$ python -q
>>> import numpy as np
>>> np.set_printoptions(precision=1, suppress=True, linewidth=140, floatmode="fixed")
>>> rd = lambda a: np.round(a, 1) + 0
>>> F = np.array([[5, 0], [25, 0], [-25, 0], [5, 0]])
>>> [round(float(x), 1) for x in np.linalg.svd(F, compute_uv=False)[:3]]
[36.1, 0.0]
>>> np.linalg.cond(F) > 100
np.True_
>>> mat = np.load("x.npy")
>>> mat
array([[-2.0,  3.0,  2.0,  0.0],
       [ 2.0, -3.0,  3.0,  0.0],
       [-3.0,  3.0, -3.0,  0.0],
       [ 0.0,  0.0,  0.0,  0.0]])
>>> left, sigma, vt = np.linalg.svd(mat)
>>> vecs = vt[:(sigma > 1e-8).sum()]
>>> rng = np.random.default_rng(140393)
>>> x0 = mat[2] + 2 * mat[1] + rng.integers(2) * np.eye(4)[2]
>>> x0
array([ 1.0, -3.0,  4.0,  0.0])
>>> np.linalg.matrix_rank(np.vstack([mat, x0]))
np.int64(3)
>>> np.allclose(vecs.T @ vecs @ x0, x0)
True
>>> m1 = np.load("sample6.npy")
>>> m1
array([[-4.4,  3.8,  3.0],
       [ 1.9, -4.1,  0.0],
       [ 0.5,  0.7, -1.0],
       [-3.3,  0.6,  0.8],
       [ 1.2,  0.3, -2.8],
       [-0.2, -0.5,  0.6],
       [ 2.7, -0.7,  0.7],
       [ 2.1,  2.5, -5.1],
       [-4.9, -0.4,  3.5],
       [-3.5, -0.8,  4.5],
       [-3.9,  1.3,  1.4],
       [-2.8, -4.1,  1.7]])
>>> Ac = (m1 - m1.mean(axis=0)) / m1.std(axis=0)
>>> np.argwhere(np.abs(Ac) > 2)
array([[7, 2]])
>>> b = np.linalg.lstsq(np.delete(Ac, 2, axis=1), Ac[:, 2])[0]
>>> np.abs(b).argmax()
np.int64(0)
>>> rd(b)
array([-0.8, -0.3])
>>> cent = m1[[1, 9]].astype(float)
>>> for _ in range(7):
...     lab = np.linalg.norm(m1[:, None] - cent, axis=-1).argmin(axis=1)
...     cent = np.array([m1[lab == j].mean(axis=0) for j in range(2)])
... 
>>> lab
array([1, 0, 0, 1, 0, 0, 0, 0, 1, 1, 1, 1])
>>> rd(cent)
array([[ 1.4, -0.3, -1.3],
       [-3.8,  0.1,  2.5]])
>>> np.bincount(lab)
array([6, 6])
>>> G = np.cov(m1, rowvar=False)
>>> rd(np.linalg.eigvalsh(G)[::-1])
array([13.3,  5.9,  1.2])
>>> rd(np.corrcoef(m1.T))
array([[ 1.0, -0.2, -0.8],
       [-0.2,  1.0, -0.2],
       [-0.8, -0.2,  1.0]])
>>> np.argsort(-m1.std(axis=0).round(6), kind="stable")
array([0, 2, 1])
>>> rd(np.median(m1, axis=0))
array([-1.5, -0.1,  0.8])
>>> rd(G)
array([[ 8.1, -1.2, -5.7],
       [-1.2,  5.3, -1.1],
       [-5.7, -1.1,  7.1]])
>>> rd(np.corrcoef(m1[:, 1], m1[:, 0])[0, 1])
np.float64(-0.2)
>>> Ac = m1 - m1.mean(axis=0)
>>> vecs = np.linalg.svd(Ac)[2][:2]
>>> M2 = Ac - Ac @ vecs.T @ vecs
>>> rd((Ac @ vecs.T).std(axis=0))
array([3.5, 2.3])
>>> rd(M2.std(axis=0))
array([0.7, 0.4, 0.7])
>>> rd(np.linalg.norm(M2) / np.linalg.norm(Ac))
np.float64(0.2)
>>> rd(np.cov(Ac @ vecs.T, rowvar=False))
array([[13.3,  0.0],
       [ 0.0,  5.9]])
>>> A = np.array([[1.2, 0.1, -0.1, 1.8],
...     [0.0, 0.1, 1.3, 0.4],
...     [1.7, 1.0, 0.2, -0.4],
...     [-1.4, 1.6, -1.1, 1.6]])
>>> A
array([[ 1.2,  0.1, -0.1,  1.8],
       [ 0.0,  0.1,  1.3,  0.4],
       [ 1.7,  1.0,  0.2, -0.4],
       [-1.4,  1.6, -1.1,  1.6]])
>>> x0 = np.array([-1, -2, 0, 1])
>>> target = A @ x0
>>> rd(target)
array([ 0.4,  0.2, -4.1, -0.2])
>>> rd(np.linalg.solve(A, -2 * target))
array([ 2.0,  4.0,  0.0, -2.0])
>>> rd(np.linalg.solve(A, A[:, 0]))
array([1.0, 0.0, 0.0, 0.0])
>>> rd(np.linalg.solve(A.T, A[0]))
array([1.0, 0.0, 0.0, 0.0])
>>> rd(np.linalg.solve(A, target + A[:, 1]))
array([-1.0, -1.0,  0.0,  1.0])
>>> np.allclose(A @ A.T, A.T @ A)
False
>>> rd(np.sort(np.abs(np.linalg.eigvals(A))))
array([1.5, 1.6, 2.4, 2.4])
>>> np.allclose(A, A.T)
False
>>> np.trace(A)
np.float64(3.1)
>>> rd(np.linalg.matrix_power(A, 4))
array([[-29.1,  10.0,   0.4,  -5.7],
       [  0.1,   8.8,  -3.4,   8.8],
       [-15.1,  12.0,  -2.6,  22.5],
       [  3.9, -12.3,  12.1, -27.5]])
>>> M2 = np.array([[1, 1], [1, 0]])
>>> cent = np.kron(M2, A)
>>> cent
array([[ 1.2,  0.1, -0.1,  1.8,  1.2,  0.1, -0.1,  1.8],
       [ 0.0,  0.1,  1.3,  0.4,  0.0,  0.1,  1.3,  0.4],
       [ 1.7,  1.0,  0.2, -0.4,  1.7,  1.0,  0.2, -0.4],
       [-1.4,  1.6, -1.1,  1.6, -1.4,  1.6, -1.1,  1.6],
       [ 1.2,  0.1, -0.1,  1.8,  0.0,  0.0, -0.0,  0.0],
       [ 0.0,  0.1,  1.3,  0.4,  0.0,  0.0,  0.0,  0.0],
       [ 1.7,  1.0,  0.2, -0.4,  0.0,  0.0,  0.0, -0.0],
       [-1.4,  1.6, -1.1,  1.6, -0.0,  0.0, -0.0,  0.0]])
>>> cent.shape
(8, 8)
>>> rd(np.abs(np.linalg.eigvals(cent)).max())
np.float64(3.9)
>>> cent.inv()
Traceback (most recent call last):
  File "<python-input-60>", line 1, in <module>
    cent.inv()
    ^^^^^^^^
AttributeError: 'numpy.ndarray' object has no attribute 'inv'
>>> np.trace(cent)
np.float64(3.1)
>>> x0 = np.array([2, -1, 2, 1])
>>> h1 = np.maximum(A @ x0, 0)
>>> rd(A.T @ h1)
array([8.8, 3.1, 3.9, 7.2])
>>> np.flatnonzero(h1 > 1e-9)
array([0, 1, 2])
>>> A * (h1 > 1e-9)[:, None]
array([[ 1.2,  0.1, -0.1,  1.8],
       [ 0.0,  0.1,  1.3,  0.4],
       [ 1.7,  1.0,  0.2, -0.4],
       [-0.0,  0.0, -0.0,  0.0]])
>>> X = np.load("block3.npy")
>>> X
array([[-3,  1,  2],
       [ 2, -3,  1],
       [ 1,  2, -3]])
>>> lab = rng.permutation(3)
>>> lab
array([2, 0, 1])
>>> M2 = X[lab][:, lab]
>>> np.diag(M2)
array([-3, -3, -3])
>>> M2
array([[-3,  1,  2],
       [ 2, -3,  1],
       [ 1,  2, -3]])
>>> np.trace(M2)
np.int64(-9)
>>> np.allclose(M2, X)
True
>>> M2 = X[0, 0] * X[1:] - np.outer(X[1:, 0], X[0])
>>> M2
array([[ 0,  7, -7],
       [ 0, -7,  7]])
>>> rd(X[:, 0] / X[0, 0])
array([ 1.0, -0.7, -0.3])
>>> J = np.load("a.npy")
>>> J
array([[-3, -1,  3],
       [ 3, -3, -1],
       [-1,  3, -3]])
>>> x0 = np.array([3, 3, 1])
>>> np.sign((J @ x0).round(6))
array([-1, -1,  1])
>>> J @ np.eye(3)[0]
array([-3.0,  3.0, -1.0])
>>> (J @ x0).argmax()
np.int64(2)
>>> J @ np.ones(3)
array([-1.0, -1.0, -1.0])
>>> u, r1 = J[1], J[2]
>>> u @ r1
np.int64(-9)
>>> p = (u @ r1) / (u @ u) * u
>>> rd(np.linalg.norm(u + r1) ** 2 + np.linalg.norm(u - r1) ** 2)
np.float64(76.0)
>>> rd(r1 - p)
array([ 0.4,  1.6, -3.5])
>>> (r1 - p) @ u
np.float64(0.0)
>>> np.linalg.matrix_rank(np.outer(u, r1))
np.int64(1)
>>> rd(p)
array([-1.4,  1.4,  0.5])
>>> hat = np.triu(np.array([[1, 2, 2], [1, 0, 1], [-1, 0, 0]]), 1) + np.eye(3)
>>> M2 = hat @ J @ np.linalg.inv(hat)
>>> M2
array([[ 1.0, -3.0, -4.0],
       [ 2.0, -4.0, -4.0],
       [-1.0,  5.0, -6.0]])
>>> np.trace(M2), np.trace(J)
(np.float64(-9.0), np.int64(-9))
>>> rd(np.linalg.det(M2))
np.float64(-28.0)
>>> np.linalg.matrix_rank(M2)
np.int64(3)
>>> hat @ J - J @ hat
array([[ 4.0,  6.0, -1.0],
       [-1.0, -3.0, -6.0],
       [ 0.0,  2.0, -1.0]])
>>> round(np.log10(np.linalg.cond(M2)))
1
>>> rd(np.abs(np.linalg.svd(M2)[2][-1]))
array([0.9, 0.3, 0.1])
>>> np.linalg.matrix_rank(M2, rtol=0.1)
np.int64(2)
>>> rd(np.linalg.norm(M2, 2) / np.linalg.norm(M2))
np.float64(0.7)
>>> np.linalg.cond(M2) > 100
np.False_
>>> lab = rng.permutation(3)
>>> M2 = J[:, lab] * rng.choice([-1, 1], 3)
>>> M2
array([[-1, -3, -3],
       [-3,  1,  3],
       [ 3,  3, -1]])
>>> left, _, vt = np.linalg.svd(J.T @ M2)
>>> rd(np.linalg.lstsq(J, M2)[0])
array([[ 0.0,  0.0,  1.0],
       [ 1.0,  0.0,  0.0],
       [ 0.0, -1.0,  0.0]])
>>> arr = np.load("dump.npy")
>>> rd(arr)
array([[-0.6,  0.1,  0.8],
       [ 0.7, -0.4,  0.5],
       [ 0.3,  0.9,  0.2]])
>>> u = np.array([1, 1, -1])
>>> M2 = arr + np.outer(u, np.eye(3)[0])
>>> rd(M2)
array([[ 0.4,  0.1,  0.8],
       [ 1.7, -0.4,  0.5],
       [-0.7,  0.9,  0.2]])
>>> rd(np.linalg.det(M2) / np.linalg.det(arr)), rd(1 + np.linalg.solve(arr, u)[0])
(np.float64(0.8), np.float64(0.8))
>>> np.linalg.matrix_rank(np.linalg.inv(M2) - np.linalg.inv(arr), tol=1e-8)
np.int64(1)
>>> np.linalg.matrix_rank(M2 - arr)
np.int64(1)
>>> M2 = np.linalg.inv(arr)
>>> rd(np.linalg.cond(arr))
np.float64(1.0)
>>> rd(M2)
array([[-0.6,  0.7,  0.3],
       [ 0.1, -0.4,  0.9],
       [ 0.8,  0.5,  0.2]])
>>> (np.abs(M2) > 1e-9).astype(int)
array([[1, 1, 1],
       [1, 1, 1],
       [1, 1, 1]])
>>> rd(np.linalg.inv(M2))
array([[-0.6,  0.1,  0.8],
       [ 0.7, -0.4,  0.5],
       [ 0.3,  0.9,  0.2]])
>>> M = np.load("w.npy")
>>> M
array([[ 6,  6, -4,  3,  3, -2],
       [ 4, -4,  4,  2, -2,  2],
       [-6,  6,  0, -3,  3,  0],
       [ 6,  6, -4,  3,  3, -2],
       [ 4, -4,  4,  2, -2,  2],
       [-6,  6,  0, -3,  3,  0]])
>>> np.allclose(M[:-1].T @ np.linalg.lstsq(M[:-1].T, M[-1])[0], M[-1])
True
>>> np.linalg.lstsq(M[:-1].T, M[-1])[2]
np.int32(3)
>>> left, sigma, vt = np.linalg.svd(M)
>>> vecs = vt[:(sigma > 1e-8).sum()]
>>> x0 = M[5] + -1 * M[3] + rng.integers(2) * np.eye(6)[5]
>>> x0
array([-12.0,   0.0,   4.0,  -6.0,   0.0,   2.0])
>>> rd(np.linalg.norm(x0 - vecs.T @ vecs @ x0))
np.float64(0.0)
>>> rd(vecs.T @ vecs)
array([[0.8, 0.0, 0.0, 0.4, 0.0, 0.0],
       [0.0, 0.8, 0.0, 0.0, 0.4, 0.0],
       [0.0, 0.0, 0.8, 0.0, 0.0, 0.4],
       [0.4, 0.0, 0.0, 0.2, 0.0, 0.0],
       [0.0, 0.4, 0.0, 0.0, 0.2, 0.0],
       [0.0, 0.0, 0.4, 0.0, 0.0, 0.2]])
>>> left, sigma, vt = np.linalg.svd(M)
>>> rd(sigma)
array([16.8, 14.7,  4.6,  0.0,  0.0,  0.0])
>>> M2 = left[:, :3] @ np.diag(sigma[:3]) @ vt[:3]
>>> rd(np.abs(M - M2).max())
np.float64(0.0)
>>> np.linalg.matrix_rank(M2)
np.int64(3)
>>> G = M.T @ M
>>> G
array([[176, -32, -16,  88, -16,  -8],
       [-32, 176, -80, -16,  88, -40],
       [-16, -80,  64,  -8, -40,  32],
       [ 88, -16,  -8,  44,  -8,  -4],
       [-16,  88, -40,  -8,  44, -20],
       [ -8, -40,  32,  -4, -20,  16]])
>>> np.diag(G)
array([176, 176,  64,  44,  44,  16])
>>> np.trace(G), (M ** 2).sum()
(np.int64(520), np.int64(520))
